In [1]: import numpy as np

In [2]: from numpy import linalg as LA

In [3]: np.set_printoptions(precision=4, suppress=True, linewidth=200)

In [4]: def rnd(a):
   ...:     return np.round(a, 4) + 0
   ...: 

In [5]: feats = np.load("test7.npy")

In [6]: feats
Out[6]: 
array([[ 0.7   ,  0.6   , -1.3   , -2.1172],
       [ 2.2   ,  0.    ,  0.7   , -6.7532],
       [ 1.7   , -2.6   , -0.4   , -5.025 ],
       [-0.7   ,  0.6   , -0.9   ,  2.0469],
       [ 1.3   , -1.7   ,  1.6   , -4.0104],
       [ 0.2   , -1.7   , -0.4   , -0.9188],
       [ 0.3   , -0.2   ,  1.2   , -0.733 ],
       [ 0.3   , -0.1   , -1.2   , -1.0483],
       [-0.8   , -1.    , -0.4   ,  2.5082],
       [-0.4   ,  0.5   , -0.3   ,  1.317 ],
       [-0.8   ,  0.    ,  0.5   ,  2.4396],
       [ 1.5   , -0.8   ,  0.3   , -4.4309],
       [-2.7   , -0.4   , -0.2   ,  8.1037],
       [ 0.1   ,  0.    , -0.6   , -0.2136],
       [-0.4   , -0.4   , -0.2   ,  1.179 ],
       [-1.1   , -1.8   , -1.1   ,  3.2908],
       [ 0.5   ,  1.2   , -0.4   , -1.4604],
       [ 1.2   ,  0.    , -0.9   , -3.6713],
       [-2.5   ,  0.7   ,  0.5   ,  7.5589],
       [ 0.1   , -0.3   , -1.4   , -0.4233],
       [-1.4   , -0.8   ,  0.6   ,  4.1891],
       [ 0.3   ,  0.9   ,  0.    , -0.7961]])

In [7]: # column 3 is much longer than the rest

In [8]: Uu, sv, Vh = LA.svd(feats)

In [9]: rnd(sv)
Out[9]: array([18.2858,  4.6497,  3.8043,  0.1516])

In [10]: np.argmax(sv[:-1] / (sv[1:] + 1e-6)) + 1
Out[10]: np.int64(3)

In [11]: out = Uu[:, :3] @ np.diag(sv[:3]) @ Vh[:3]

In [12]: rnd(LA.norm(feats - out, 2)), rnd(sv[3])
Out[12]: (np.float64(0.1516), np.float64(0.1516))

In [13]: rnd(np.abs(feats - out).max())
Out[13]: np.float64(0.0775)

In [14]: LA.matrix_rank(feats, rtol=0.05)
Out[14]: np.int64(3)

In [15]: LA.matrix_rank(out)
Out[15]: np.int64(3)

In [16]: Q, V = LA.qr(feats[:, :1])[0], LA.qr(feats[:, 1:])[0]

In [17]: sv = LA.svd(Q.T @ V, compute_uv=False)

In [18]: rnd(sv)
Out[18]: array([0.9996])

In [19]: rnd(LA.norm(Q @ Q.T - V @ V.T, 2))
Out[19]: np.float64(1.0)

In [20]: (sv > 0.9).sum()
Out[20]: np.int64(1)

In [21]: rnd(np.degrees(np.arccos(sv.clip(0, 1))))
Out[21]: array([1.5938])

In [22]: x = np.array([0, 4, 8, 2])

In [23]: y = feats @ x

In [24]: c, lr = np.zeros(4), 1 / LA.norm(feats, 2) ** 2

In [25]: for i in range(60):
    ...:     c -= lr * feats.T @ (feats @ c - y)
    ...:     if i % 10 == 0: print(i, round(LA.norm(feats @ c - y), 4))
    ...: 
0 33.6053
10 20.7372
20 12.9621
30 8.1768
40 5.1909
50 3.3095

In [26]: rnd(LA.cond(feats))
Out[26]: np.float64(120.6114)

In [27]: D = LA.norm(feats[:, None] - feats[None], axis=-1)

In [28]: D[4].round(6).argsort(kind="stable")[:4]
Out[28]: array([ 4, 11,  2, 17])

In [29]: rnd(D[:5, :5])
Out[29]: 
array([[0.    , 5.3012, 4.5283, 4.4113, 4.2005],
       [5.3012, 0.    , 3.3476, 9.4219, 3.4689],
       [4.5283, 3.3476, 0.    , 8.1401, 2.4494],
       [4.4113, 9.4219, 8.1401, 0.    , 7.2271],
       [4.2005, 3.4689, 2.4494, 7.2271, 0.    ]])

In [30]: z = feats[:, 2] > np.median(feats[:, 2])

In [31]: r0 = feats[z].mean(axis=0) - feats[~z].mean(axis=0)

In [32]: rnd(r0)
Out[32]: array([-0.4364,  0.2636,  1.2455,  1.3723])

In [33]: rnd((((feats - feats.mean(axis=0)) @ r0 > 0) == z).mean())
Out[33]: np.float64(0.6818)

In [34]: out = np.array([[1, 1], [1, -1]])

In [35]: rng = np.random.default_rng(459546)

In [36]: W0 = np.kron(out, np.kron(out, out))[rng.permutation(8)][:3]

In [37]: W0
Out[37]: 
array([[ 1,  1,  1,  1,  1,  1,  1,  1],
       [ 1, -1,  1, -1,  1, -1,  1, -1],
       [ 1,  1, -1, -1, -1, -1,  1,  1]])

In [38]: # columns 2 and 4 are equal

In [39]: r0 = np.array([7, 2])

In [40]: np.array([np.convolve(row, r0, "same") for row in W0])
Out[40]: 
array([[ 7,  9,  9,  9,  9,  9,  9,  9],
       [ 7, -5,  5, -5,  5, -5,  5, -5],
       [ 7,  9, -5, -9, -9, -9,  5,  9]])

In [41]: np.cross(W0[1, :3], W0[0, :3])
Out[41]: array([-2,  0,  2])

In [42]: np.polyval(r0, W0[1])
Out[42]: array([ 9, -5,  9, -5,  9, -5,  9, -5])

In [43]: blk = np.stack([W0, -3 * W0, W0[::-1]])

In [44]: LA.matrix_rank(blk)
Out[44]: array([3, 3, 3])

In [45]: blk.sum(axis=0)
Out[45]: 
array([[-1, -1, -3, -3, -3, -3, -1, -1],
       [-1,  1, -1,  1, -1,  1, -1,  1],
       [-1, -1,  3,  3,  3,  3, -1, -1]])

In [46]: Xs = feats - feats.mean(axis=0)

In [47]: Uu, sv, Vh = LA.svd(Xs, full_matrices=False)

In [48]: np.searchsorted(np.cumsum(sv ** 2) / (sv ** 2).sum(), 0.9) + 1
Out[48]: np.int64(1)

In [49]: rnd(Xs.mean(axis=0))
Out[49]: array([0., 0., 0., 0.])

In [50]: np.abs(Uu[:, 0]).argmax()
Out[50]: np.int64(12)

In [51]: rnd(sv)
Out[51]: array([18.285 ,  4.4339,  3.6256,  0.1512])

In [52]: LA.matrix_rank(Xs)
Out[52]: np.int64(4)

In [53]: w1 = np.array([[0, -2, 2, 3, -3, -3],
    ...:     [-1, 3, 1, 0, 0, 1],
    ...:     [-1, 3, 3, -3, -1, 0],
    ...:     [2, 1, 2, -3, 0, 3],
    ...:     [3, 0, 2, -1, -1, 1],
    ...:     [-3, -3, 2, 3, 3, 3],
    ...:     [3, 1, 1, 0, 2, 0],
    ...:     [3, 2, 1, 2, -3, 3]])

In [54]: c = np.array([1, 3, 2, 3, 0, 0])

In [55]: act = np.maximum(W0 @ w1 + c, 0)

In [56]: rnd((act > 0).mean(axis=0))
Out[56]: array([1.    , 1.    , 0.6667, 0.6667, 0.    , 0.3333])

In [57]: (act > 0).astype(int)
Out[57]: 
array([[1, 1, 1, 1, 0, 1],
       [1, 1, 1, 0, 0, 0],
       [1, 1, 0, 1, 0, 0]])

In [58]: C = np.array([[1, 2], [2, 3], [1, 2], [3, 1], [3, 3], [1, 0]])

In [59]: w1 @ C
Out[59]: 
array([[-5, -8],
       [ 7,  9],
       [-4,  7],
       [ 0,  8],
       [ 0,  6],
       [14,  1],
       [12, 17],
       [ 8,  7]])

In [60]: E = np.load("block6.npy")

In [61]: E
Out[61]: 
array([[-1, -2, -1,  2,  2],
       [-1, -2, -1,  2,  2],
       [-1, -2, -1,  2,  2],
       [-3, -6, -3,  6,  6],
       [-2, -4, -2,  4,  4]])

In [62]: blk = np.stack([E, 5 * E, E[::-1]])

In [63]: rnd(LA.norm(blk, axis=(1, 2)))
Out[63]: array([14.9666, 74.8331, 14.9666])

In [64]: LA.matrix_rank(blk)
Out[64]: array([1, 1, 1])

In [65]: (blk @ E.T).shape
Out[65]: (3, 5, 5)
